$ python -q
>>> import numpy as np
>>> np.set_printoptions(precision=3, suppress=True, linewidth=200)
>>> data = np.loadtxt("out19.csv", delimiter=",")
>>> data
array([[-0.137,  0.535,  0.303,  0.777],
       [-0.959,  0.103,  0.051, -0.26 ],
       [-0.24 , -0.794, -0.108,  0.548],
       [ 0.068, -0.268,  0.946, -0.172]])
>>> # columns are unit length and at right angles
>>> proj = np.triu(np.array([[-2, 1, 0, -1], [-1, 0, 1, 1], [1, 0, 2, 2], [2, 1, -2, 0]]), 1) + np.eye(4)
>>> other = proj @ data @ np.linalg.inv(proj)
>>> np.round(np.poly(other), 3) + 0
array([ 1.   ,  0.314,  0.   , -0.314, -1.   ])
>>> proj @ data - data @ proj
array([[-1.027,  0.508, -1.43 , -1.366],
       [-0.171, -0.103,  0.735, -0.789],
       [ 0.137, -0.296,  2.686,  0.427],
       [ 0.   , -0.068,  0.268, -1.555]])
>>> round(np.trace(other), 3), round(float(np.trace(data)), 3)
(np.float64(-0.314), -0.314)
>>> round(float(np.einsum("ii->", data)), 3)
-0.314
>>> np.linalg.eigvals(data)
array([ 1.   +0.j   , -0.157+0.988j, -0.157-0.988j, -1.   +0.j   ])
>>> np.kron(np.eye(2, dtype=int), data)
array([[-0.137,  0.535,  0.303,  0.777, -0.   ,  0.   ,  0.   ,  0.   ],
       [-0.959,  0.103,  0.051, -0.26 , -0.   ,  0.   ,  0.   , -0.   ],
       [-0.24 , -0.794, -0.108,  0.548, -0.   , -0.   , -0.   ,  0.   ],
       [ 0.068, -0.268,  0.946, -0.172,  0.   , -0.   ,  0.   , -0.   ],
       [-0.   ,  0.   ,  0.   ,  0.   , -0.137,  0.535,  0.303,  0.777],
       [-0.   ,  0.   ,  0.   , -0.   , -0.959,  0.103,  0.051, -0.26 ],
       [-0.   , -0.   , -0.   ,  0.   , -0.24 , -0.794, -0.108,  0.548],
       [ 0.   , -0.   ,  0.   , -0.   ,  0.068, -0.268,  0.946, -0.172]])
>>> round(float(np.einsum("ij,ji->", data, data)), 3)
0.098
>>> np.round(np.poly(data), 3) + 0
array([ 1.   ,  0.314,  0.   , -0.314, -1.   ])
